% ipython --no-banner

In [1]: import numpy as np

In [2]: np.set_printoptions(precision=3, suppress=True, linewidth=120, sign=" ")

In [3]: M2 = np.array([[1]])

In [4]: basis = np.array([[1, -1, 1], [-1, 2, 1], [1, -2, 3]])

In [5]: A = np.block([[M2, np.zeros((1, 3))], [np.zeros((3, 1)), basis]])

In [6]: A
Out[6]: 
array([[ 1.,  0.,  0.,  0.],
       [ 0.,  1., -1.,  1.],
       [ 0., -1.,  2.,  1.],
       [ 0.,  1., -2.,  3.]])

In [7]: round(np.linalg.det(2 * A), 3), round(float(np.linalg.det(A)), 3)
Out[7]: (np.float64(64.0), 4.0)

In [8]: np.round(np.linalg.det(A[::-1]), 3)
Out[8]: np.float64(4.0)

In [9]: np.round(np.linalg.eigvals(A).sum().real, 3)
Out[9]: np.float64(7.0)

In [10]: np.poly(A)
Out[10]: array([  1.,  -7.,  17., -15.,   4.])

In [11]: np.linalg.eigvals(A)
Out[11]: array([ 0.479+0.j   ,  2.761+0.858j,  2.761-0.858j,  1.   +0.j   ])

In [12]: np.round(np.linalg.det(A.T), 3)
Out[12]: np.float64(4.0)

In [13]: np.einsum("ii->", A)
Out[13]: np.float64(7.0)

In [14]: x = np.array([-2, 0, 0, -1])

In [15]: y = A @ x

In [16]: y
Out[16]: array([-2., -1., -1., -3.])

In [17]: np.linalg.solve(A, y + A[:, 2])
Out[17]: array([-2.,  0.,  1., -1.])

In [18]: m1 = np.load("dump.npy")

In [19]: m1
Out[19]: 
array([[ 1,  1, -1, -1,  1,  1, -1, -1],
       [ 1, -1,  1, -1,  1, -1,  1, -1],
       [ 1,  1,  1,  1, -1, -1, -1, -1],
       [ 1, -1, -1,  1, -1,  1,  1, -1]])

In [20]: M2 = np.array([[-2, -1],
    ...:     [0, 1],
    ...:     [0, -1],
    ...:     [1, 2],
    ...:     [-1, -3],
    ...:     [0, 0],
    ...:     [-1, 2],
    ...:     [-2, 0]])

In [21]: np.einsum("ik,kj->ji", m1, M2)
Out[21]: 
array([[-1, -3,  3,  1],
       [-6, -6,  2,  6]])

In [22]: np.einsum("ij,ij->i", m1, m1)
Out[22]: array([ 8,  8,  8,  8])

In [23]: np.linalg.matrix_rank(np.vstack([m1, M2.T]))
Out[23]: np.int64(6)

In [24]: np.einsum("ik,kj->ij", m1, M2)
Out[24]: 
array([[-1, -6],
       [-3, -6],
       [ 3,  2],
       [ 1,  6]])

In [25]: m1 @ M2
Out[25]: 
array([[-1, -6],
       [-3, -6],
       [ 3,  2],
       [ 1,  6]])
